$ python3 -q
>>> import numpy as np
>>> np.set_printoptions(precision=2, suppress=True, linewidth=200, floatmode="fixed")
>>> X = np.load("w.npy")
>>> X
array([[ 10.03, -11.45,  -8.63,  37.78,  -8.15],
       [ 10.03, -10.50,  -6.38,  34.03,  -8.35],
       [  9.60,  -7.88,  -0.76,  23.74,  -8.51],
       [  8.36,  -5.32,   3.36,  14.09,  -7.85],
       [  8.14,  -5.03,   3.71,  13.02,  -7.70],
       [  7.81,  -4.63,   4.14,  11.55,  -7.46],
       [  3.81,  -1.72,   4.20,   2.29,  -4.03],
       [  3.16,  -1.41,   3.72,   1.58,  -3.40],
       [  3.06,  -1.37,   3.63,   1.48,  -3.30],
       [  2.98,  -1.33,   3.56,   1.40,  -3.22],
       [  0.74,  -0.39,   1.10,   0.10,  -0.89],
       [  0.43,  -0.24,   0.67,   0.04,  -0.54],
       [ -0.15,   0.11,  -0.25,   0.01,   0.20],
       [ -0.40,   0.59,  -0.90,   0.07,   0.77],
       [  1.00,   1.72,   0.61,  -0.38,   0.18],
       [  1.77,   2.09,   1.68,  -0.74,  -0.34],
       [  2.69,   2.48,   3.02,  -1.23,  -1.01],
       [  4.03,   3.01,   5.04,  -2.02,  -2.02],
       [  6.40,   3.89,   8.78,  -3.57,  -3.89],
       [ 15.43,   7.04,  23.96, -10.62, -11.39],
       [ 16.06,   7.25,  25.04, -11.15, -11.92],
       [ 19.26,   8.34,  30.67, -13.95, -14.66],
       [ 20.07,   8.62,  32.10, -14.67, -15.36],
       [ 23.81,   9.89,  38.76, -18.09, -18.59]])
>>> # rows and columns are dependent
>>> C = X[[22, 21]].astype(float)
>>> for _ in range(3):
...     lab = np.linalg.norm(X[:, None] - C, axis=-1).argmin(axis=1)
...     C = np.array([X[lab == j].mean(axis=0) for j in range(2)])
... 
>>> lab
array([1, 1, 1, 1, 1, 1, 1, 1, 1, 1, 1, 1, 1, 1, 1, 1, 1, 1, 1, 0, 0, 0, 0, 0])
>>> print(C)
[[ 18.93   8.23  30.11 -13.70 -14.38]
 [  4.39  -1.97   1.59   7.01  -3.66]]
>>> mat = np.loadtxt("mat.csv", delimiter=",")
>>> mat
array([[ 4.00,  4.00,  8.00,  6.00],
       [ 9.00,  4.00, 12.00, 11.00],
       [ 9.00,  4.00, 12.00, 11.00],
       [14.00,  4.00, 16.00, 16.00],
       [ 0.00,  4.00,  4.00,  1.00],
       [ 4.00,  4.00,  8.00,  6.00],
       [ 9.00,  4.00, 12.00, 11.00],
       [ 0.00,  4.00,  4.00,  1.00],
       [ 0.00,  4.00,  4.00,  1.00],
       [ 9.00,  4.00, 12.00, 11.00],
       [ 4.00,  4.00,  8.00,  6.00],
       [14.00,  4.00, 16.00, 16.00],
       [14.00,  4.00, 16.00, 16.00],
       [14.00,  4.00, 16.00, 16.00],
       [ 4.00,  4.00,  8.00,  6.00],
       [ 0.00,  4.00,  4.00,  1.00],
       [ 0.00,  4.00,  4.00,  1.00],
       [ 9.00,  4.00, 12.00, 11.00],
       [ 0.00,  4.00,  4.00,  1.00],
       [ 4.00,  4.00,  8.00,  6.00],
       [ 4.00,  4.00,  8.00,  6.00]])
>>> Uu, s, Vh = np.linalg.svd(mat)
>>> s.round(2) + 0
array([74.41, 12.60,  0.95,  0.00])
>>> A2 = Uu[:, :3] @ np.diag(s[:3]) @ Vh[:3]
>>> np.linalg.matrix_rank(A2)
np.int64(3)
>>> A2 = mat[0, 0] * mat[1:] - np.outer(mat[1:, 0], mat[0])
>>> A2
array([[  0.00, -20.00, -24.00, -10.00],
       [  0.00, -20.00, -24.00, -10.00],
       [  0.00, -40.00, -48.00, -20.00],
       [  0.00,  16.00,  16.00,   4.00],
       [  0.00,   0.00,   0.00,   0.00],
       [  0.00, -20.00, -24.00, -10.00],
       [  0.00,  16.00,  16.00,   4.00],
       [  0.00,  16.00,  16.00,   4.00],
       [  0.00, -20.00, -24.00, -10.00],
       [  0.00,   0.00,   0.00,   0.00],
       [  0.00, -40.00, -48.00, -20.00],
       [  0.00, -40.00, -48.00, -20.00],
       [  0.00, -40.00, -48.00, -20.00],
       [  0.00,   0.00,   0.00,   0.00],
       [  0.00,  16.00,  16.00,   4.00],
       [  0.00,  16.00,  16.00,   4.00],
       [  0.00, -20.00, -24.00, -10.00],
       [  0.00,  16.00,  16.00,   4.00],
       [  0.00,   0.00,   0.00,   0.00],
       [  0.00,   0.00,   0.00,   0.00]])
>>> mat[:, 0] / mat[0, 0]
array([1.00, 2.25, 2.25, 3.50, 0.00, 1.00, 2.25, 0.00, 0.00, 2.25, 1.00, 3.50, 3.50, 3.50, 1.00, 0.00, 0.00, 2.25, 0.00, 1.00, 1.00])
>>> rank = np.linalg.matrix_rank(mat)
>>> rank
np.int64(3)
>>> N = np.linalg.svd(mat)[2][rank:].T
>>> [int(np.linalg.matrix_rank(mat[:, :j + 1])) for j in range(4)]
[1, 2, 3, 3]
>>> N @ N.T
array([[ 0.00,  0.00,  0.00,  0.00],
       [ 0.00,  0.28, -0.35,  0.28],
       [ 0.00, -0.35,  0.44, -0.35],
       [ 0.00,  0.28, -0.35,  0.28]])
>>> np.allclose(mat @ N, 0)
True
>>> [int(np.linalg.matrix_rank(mat[:i])) for i in range(1, len(mat) + 1)]
[1, 2, 2, 2, 3, 3, 3, 3, 3, 3, 3, 3, 3, 3, 3, 3, 3, 3, 3, 3, 3]
>>> np.linalg.matrix_rank(mat.T @ mat), np.linalg.matrix_rank(mat @ mat.T)
(np.int64(3), np.int64(3))
>>> N.shape
(4, 1)
